>>> import numpy as np
>>> np.set_printoptions(precision=1, suppress=True, linewidth=200)
>>> F = np.load("dump.npy")
>>> F
array([[ 0.4,  2.4, -0.7, -0.5, -1.4,  0. ,  0.1],
       [ 0.3,  1.8, -0.7, -0.9, -1.6, -0.1,  0. ],
       [-2. ,  0.8,  1. ,  0.5, -0.3,  0.1,  0.6]])
>>> other = F / np.linalg.norm(F, axis=1)
Traceback (most recent call last):
  File "<python-input-4>", line 1, in <module>
    other = F / np.linalg.norm(F, axis=1)
            ~~^~~~~~~~~~~~~~~~~~~~~~~~~~~
ValueError: operands could not be broadcast together with shapes (3,7) (3,) 
>>> other = F / np.linalg.norm(F, axis=1, keepdims=True)
>>> G = other @ other.T
>>> (np.abs(G) > 0.9).astype(int)
array([[1, 1, 0],
       [1, 1, 0],
       [0, 0, 1]])
>>> np.argwhere(np.triu(np.abs(G) > 0.95, 1))
array([[0, 1]])
>>> round(float(np.degrees(np.arccos(np.clip(G[2, 1], -1, 1)))), 1)
88.6
>>> basis = np.array([[2, 1, 0, 2, 3], [0, 0, 1, -1, 2]])
>>> J = np.repeat(basis, 40 // 2, axis=0)
>>> rng = np.random.default_rng(96)
>>> J = J + 0.3 * rng.normal(size=J.shape)
>>> J.round(1) + 0
array([[ 1.7,  1.4, -0.2,  1.5,  2.9],
       [ 2.5,  0.7,  0.3,  1.8,  2.8],
       [ 2.2,  1.2,  0. ,  2.1,  2.9],
       [ 2.3,  1.2, -0.1,  2.3,  3.2],
       [ 1.5,  1.1,  0. ,  2.2,  3.4],
       [ 2.3,  0.9,  0.3,  1.8,  3.6],
       [ 2.4,  1.1,  0.1,  1.9,  2.8],
       [ 1.7,  1. , -0.1,  2.1,  3. ],
       [ 2.1,  0.4,  0.2,  1.7,  3.3],
       [ 2.6,  1.1, -0.6,  2.3,  3.4],
       [ 2.4,  0.6,  0. ,  1.3,  2.5],
       [ 1.7,  0.8,  0.3,  2. ,  3.4],
       [ 1.8,  0.5,  0.6,  2. ,  2.7],
       [ 1.9,  0.9,  0. ,  2.3,  2.7],
       [ 2. ,  0.7,  0.2,  1.8,  3.1],
       [ 1.7,  0.4,  0.2,  2.4,  2.6],
       [ 2.3,  0.7, -0.2,  2. ,  2.9],
       [ 1.6,  1.2, -0.2,  2.1,  2.6],
       [ 1.5,  1.2, -0.1,  1.9,  3.2],
       [ 1.9,  1. ,  0.2,  2.4,  2.8],
       [ 0.2, -0.1,  1. , -1.2,  2.1],
       [-0.6, -0.1,  1.1, -1.3,  1.8],
       [ 0.3,  0.1,  0.8, -1.4,  2.2],
       [-0.4, -0.1,  1.5, -0.6,  1.3],
       [-0.5, -0.3,  1.2, -1.1,  2.1],
       [ 0.1, -0.1,  1.3, -0.9,  1.7],
       [ 0.2, -0.5,  0.9, -0.4,  1.8],
       [-0.3, -0.2,  1.3, -0.9,  1.9],
       [-0.2, -0.2,  1.5, -1.2,  2. ],
       [ 0. ,  0.2,  1. , -1.1,  2. ],
       [ 0.1, -0.4,  0.8, -0.8,  2. ],
       [ 0.1, -0.4,  0.9, -1.2,  2.1],
       [ 0.6,  0.2,  1. , -1.7,  2.1],
       [-0.2, -0.1,  0.9, -1.1,  2. ],
       [ 0.2,  0. ,  1. , -1. ,  1.6],
       [-0.1,  0. ,  0.8, -1. ,  2.2],
       [ 0.3,  0.3,  0.9, -1.1,  1.8],
       [ 0.1,  0.3,  1. , -0.6,  1.8],
       [ 0.3,  0.1,  0.6, -0.7,  2.3],
       [-0.3, -0.8,  1.1, -1.3,  1.9]])
>>> Xs = J - J.mean(axis=1)
Traceback (most recent call last):
  File "<python-input-15>", line 1, in <module>
    Xs = J - J.mean(axis=1)
         ~~^~~~~~~~~~~~~~~~
ValueError: operands could not be broadcast together with shapes (40,5) (40,) 
>>> Xs = J - J.mean(axis=0)
>>> left, sig, Vh = np.linalg.svd(Xs, full_matrices=False)
>>> np.round((sig ** 2).sum() ** 2 / (sig ** 4).sum(), 1)
np.float64(1.2)
>>> Vh[0] * np.sign(Vh[0, np.abs(Vh[0]).argmax()])
array([ 0.5,  0.2, -0.2,  0.7,  0.3])
>>> (np.sign(left[:, 0]) == np.sign(left[0, 0])).astype(int)
array([1, 1, 1, 1, 1, 1, 1, 1, 1, 1, 1, 1, 1, 1, 1, 1, 1, 1, 1, 1, 0, 0, 0, 0, 0, 0, 0, 0, 0, 0, 0, 0, 0, 0, 0, 0, 0, 0, 0, 0])
